$ ipython --no-banner

In [1]: import numpy as np

In [2]: np.set_printoptions(precision=2, suppress=True, linewidth=100)

In [3]: def rnd(a):
   ...:     return np.round(a, 2) + 0
   ...: 

In [4]: A = np.load("w.npy")

In [5]: A
Out[5]: 
array([[-0.2 , -5.96, -1.3 ,  0.3 ,  0.1 , -0.8 ,  1.4 ,  0.1 , -2.  ],
       [ 1.1 , -0.63, -0.1 ,  0.5 , -2.3 ,  1.1 ,  0.6 , -1.1 , -0.2 ],
       [-0.1 ,  2.67, -1.3 ,  1.  , -1.  ,  0.9 , -0.7 , -0.3 ,  0.9 ],
       [-0.7 ,  0.3 ,  0.  , -1.  , -1.4 ,  0.7 ,  1.9 , -0.3 ,  0.1 ],
       [-1.1 , -0.02,  2.3 ,  0.5 ,  1.5 , -0.2 ,  1.4 ,  0.7 ,  0.  ],
       [-0.6 , -2.42,  0.7 , -0.1 ,  0.2 ,  0.4 , -1.1 , -1.3 , -0.8 ],
       [ 0.6 , -4.82,  0.6 ,  0.1 , -1.4 ,  0.9 , -1.  ,  0.4 , -1.6 ],
       [ 0.7 , -3.01, -1.6 ,  1.  , -1.2 , -1.5 ,  0.8 ,  1.1 , -1.  ],
       [-0.9 , -2.97, -0.8 ,  0.5 , -0.7 ,  0.5 , -0.3 ,  0.  , -1.  ],
       [-0.2 ,  3.9 , -1.  , -0.6 , -0.2 , -0.2 , -1.2 , -0.1 ,  1.3 ],
       [-0.4 , -2.1 ,  0.1 ,  1.4 ,  0.8 , -0.9 ,  1.  ,  0.4 , -0.7 ],
       [ 1.5 ,  1.22,  0.6 ,  0.4 ,  0.3 , -1.5 , -1.1 ,  0.5 ,  0.4 ],
       [-0.7 ,  3.61,  1.1 , -0.6 ,  0.1 , -0.5 , -1.1 ,  0.7 ,  1.2 ],
       [ 0.9 ,  0.33,  1.1 , -1.5 , -0.7 , -1.  ,  2.4 , -0.3 ,  0.1 ],
       [ 0.1 ,  2.44,  0.6 , -0.7 , -0.1 ,  1.  ,  1.3 ,  1.2 ,  0.8 ],
       [-1.4 , -0.29, -1.  , -0.2 ,  1.4 , -0.4 , -0.6 ,  1.2 , -0.1 ],
       [ 0.  , -2.39, -1.1 , -1.6 ,  0.  , -0.2 ,  1.4 ,  0.9 , -0.8 ],
       [-0.6 ,  1.77, -0.4 , -0.5 , -0.6 ,  0.4 ,  0.1 ,  0.9 ,  0.6 ],
       [ 0.7 ,  1.19,  1.  , -0.8 , -0.5 ,  0.3 ,  0.8 , -0.1 ,  0.4 ],
       [ 0.5 ,  2.11, -0.3 , -0.1 ,  0.  , -0.4 , -0.8 ,  1.4 ,  0.7 ],
       [ 1.3 , -1.78,  0.  ,  0.5 , -0.3 , -1.3 , -1.  , -2.3 , -0.6 ],
       [-1.8 ,  0.6 , -0.8 ,  0.  ,  1.  , -0.4 , -1.3 ,  0.1 ,  0.2 ],
       [-1.1 ,  4.2 , -0.3 , -1.1 , -1.7 ,  0.5 ,  0.1 ,  0.2 ,  1.4 ],
       [ 0.4 ,  5.1 ,  0.1 , -0.5 , -0.1 ,  1.3 , -0.5 , -1.3 ,  1.7 ],
       [ 0.4 , -6.  ,  0.6 , -1.4 , -0.3 ,  0.8 , -2.  , -0.9 , -2.  ],
       [ 0.2 , -2.1 , -0.2 ,  0.9 ,  0.3 , -1.4 ,  0.4 ,  1.6 , -0.7 ],
       [ 0.7 ,  1.5 ,  0.6 , -0.6 ,  0.6 , -0.9 , -0.4 ,  3.2 ,  0.5 ],
       [ 0.7 ,  3.32, -0.7 ,  0.6 ,  0.6 ,  0.  , -1.  , -0.2 ,  1.1 ],
       [ 1.5 , -2.11,  0.5 ,  0.1 , -1.6 , -1.3 , -0.3 , -0.5 , -0.7 ],
       [ 1.5 ,  0.59, -1.4 ,  0.7 ,  0.6 , -0.2 , -0.7 , -0.6 ,  0.2 ],
       [-1.1 ,  3.61,  0.5 , -0.4 , -1.4 ,  0.6 , -1.5 , -0.8 ,  1.2 ],
       [-0.7 ,  0.32,  1.7 , -1.7 , -0.4 , -1.6 , -2.  ,  2.6 ,  0.1 ],
       [-1.8 ,  0.  , -0.8 ,  0.  ,  0.7 , -0.2 ,  0.3 ,  0.1 ,  0.  ],
       [ 0.  , -3.91,  1.  ,  0.6 ,  0.1 ,  1.5 ,  0.6 ,  0.5 , -1.3 ],
       [ 0.3 ,  1.21, -1.2 , -0.7 ,  1.5 , -1.8 ,  0.4 ,  0.6 ,  0.4 ],
       [-1.2 , -0.89,  0.2 , -1.2 , -1.4 , -1.1 , -0.7 ,  1.7 , -0.3 ]])

In [6]: Xs = A - A.mean(axis=0)

In [7]: vecs = np.linalg.svd(Xs)[2][:8]

In [8]: out = Xs - Xs @ vecs.T @ vecs

In [9]: np.linalg.norm(out, axis=1).round(6).argmax()
Out[9]: np.int64(14)

In [10]: rnd(np.linalg.norm(out) / np.linalg.norm(Xs))
Out[10]: np.float64(0.0)

In [11]: rnd(np.diag(vecs.T @ vecs))
Out[11]: array([1. , 0.9, 1. , 1. , 1. , 1. , 1. , 1. , 0.1])
